% python3 -q
>>> import numpy as np
>>> np.set_printoptions(precision=2, suppress=True, linewidth=140, sign=" ")
>>> mat = np.array([[9, -1, 2],
...     [4, -9, 7],
...     [2, 1, -3],
...     [2, 1, -3],
...     [-5, -2, 2],
...     [-7, -6, 4]])
>>> mat
array([[ 9, -1,  2],
       [ 4, -9,  7],
       [ 2,  1, -3],
       [ 2,  1, -3],
       [-5, -2,  2],
       [-7, -6,  4]])
>>> out = np.c_[mat[:, :1] @ np.array([[1]]), np.array([-3, 1, -3, 0, 3, 1])]
>>> out
array([[ 9, -3],
       [ 4,  1],
       [ 2, -3],
       [ 2,  0],
       [-5,  3],
       [-7,  1]])
>>> np.linalg.matrix_rank(np.c_[mat, out])
np.int64(4)
>>> np.linalg.matrix_rank(out)
np.int64(2)
>>> np.linalg.norm(np.linalg.qr(mat)[0].T @ out, axis=0) ** 2 / ((out ** 2).sum(axis=0) + 1e-12)
array([ 1.  ,  0.65])
>>> np.round(np.linalg.lstsq(mat, out[:, 0])[0], 2) + 0
array([ 1.,  0.,  0.])
>>> np.linalg.norm(mat, axis=0)
array([ 13.38,  11.14,   9.54])
>>> np.round(np.linalg.norm(mat[2] - mat[5]), 2)
np.float64(13.38)
>>> round(np.linalg.norm(mat, 1), 2), round(float(np.linalg.norm(mat, np.inf)), 2)
(np.float64(29.0), 20.0)
>>> np.linalg.norm(mat, axis=1)
array([  9.27,  12.08,   3.74,   3.74,   5.74,  10.05])
>>> round(float(np.linalg.norm(mat) ** 2 / np.linalg.norm(mat, 2) ** 2), 2)
1.86
>>> np.linalg.norm(mat, axis=1).argmax()
np.int64(1)
>>> mat[2] @ mat[5]
np.int64(-32)
>>> t = np.radians(60)
>>> r_ = np.eye(3)
>>> r_[0, 0] = r_[2, 2] = np.cos(t)
>>> r_[0, 2], r_[2, 0] = -np.sin(t), np.sin(t)
>>> r_
array([[ 0.5 ,  0.  , -0.87],
       [ 0.  ,  1.  ,  0.  ],
       [ 0.87,  0.  ,  0.5 ]])
>>> out = mat @ r_.T
>>> np.linalg.svd(mat, compute_uv=False), np.linalg.svd(out, compute_uv=False)
(array([ 14.55,  13.24,   2.65]), array([ 14.55,  13.24,   2.65]))
>>> np.abs(out - mat).max(axis=0)
array([ 8.06,  0.  ,  8.06])
>>> m1 = np.loadtxt("dump.csv", delimiter=",")
>>> m1
array([[-4.08,  1.65,  4.29,  4.24, -1.6 ],
       [-2.11,  1.18,  2.16,  2.  , -0.9 ],
       [-1.9 ,  1.16,  1.96,  2.  , -0.99],
       [ 2.06, -1.12, -2.13, -1.68,  1.33],
       [ 4.13, -1.76, -4.3 , -3.95,  1.76],
       [-1.91,  0.92,  2.08,  2.47, -1.63]])
>>> m1.sum(axis=1)
array([ 4.5 ,  2.32,  2.23, -1.54, -4.12,  1.93])
>>> np.count_nonzero(m1)
np.int64(30)
>>> m1.sum(axis=0)
array([-3.81,  2.03,  4.07,  5.07, -2.04])
>>> m1[:, 5]
Traceback (most recent call last):
  File "<python-input-30>", line 1, in <module>
    m1[:, 5]
    ~~^^^^^^
IndexError: index 5 is out of bounds for axis 1 with size 5
>>> np.linalg.matrix_rank(m1)
np.int64(5)
>>> X = np.loadtxt("layer5.csv", delimiter=",")
>>> X
array([[ 3.,  2., -2.,  2., -1., -3.],
       [ 2.,  3.,  2., -2.,  2., -1.],
       [-2.,  2.,  3.,  2., -2.,  2.],
       [ 2., -2.,  2.,  3.,  2., -2.],
       [-1.,  2., -2.,  2.,  3.,  2.],
       [-3., -1.,  2., -2.,  2.,  3.]])
>>> f = np.array([-3, -1])
>>> np.cross(X[5, :3], X[1, :3])
array([-8., 10., -7.])
>>> np.polyval(f, X[5])
array([  8.,   2.,  -7.,   5.,  -7., -10.])
>>> O, evecs = np.linalg.qr(X[:, :1])[0], np.linalg.qr(X[:, 1:])[0]
>>> sv = np.linalg.svd(O.T @ evecs, compute_uv=False)
>>> round(np.linalg.norm(O @ O.T - evecs @ evecs.T, 2), 2)
np.float64(1.0)
>>> np.degrees(np.arccos(sv.clip(0, 1)))
array([ 2.85])
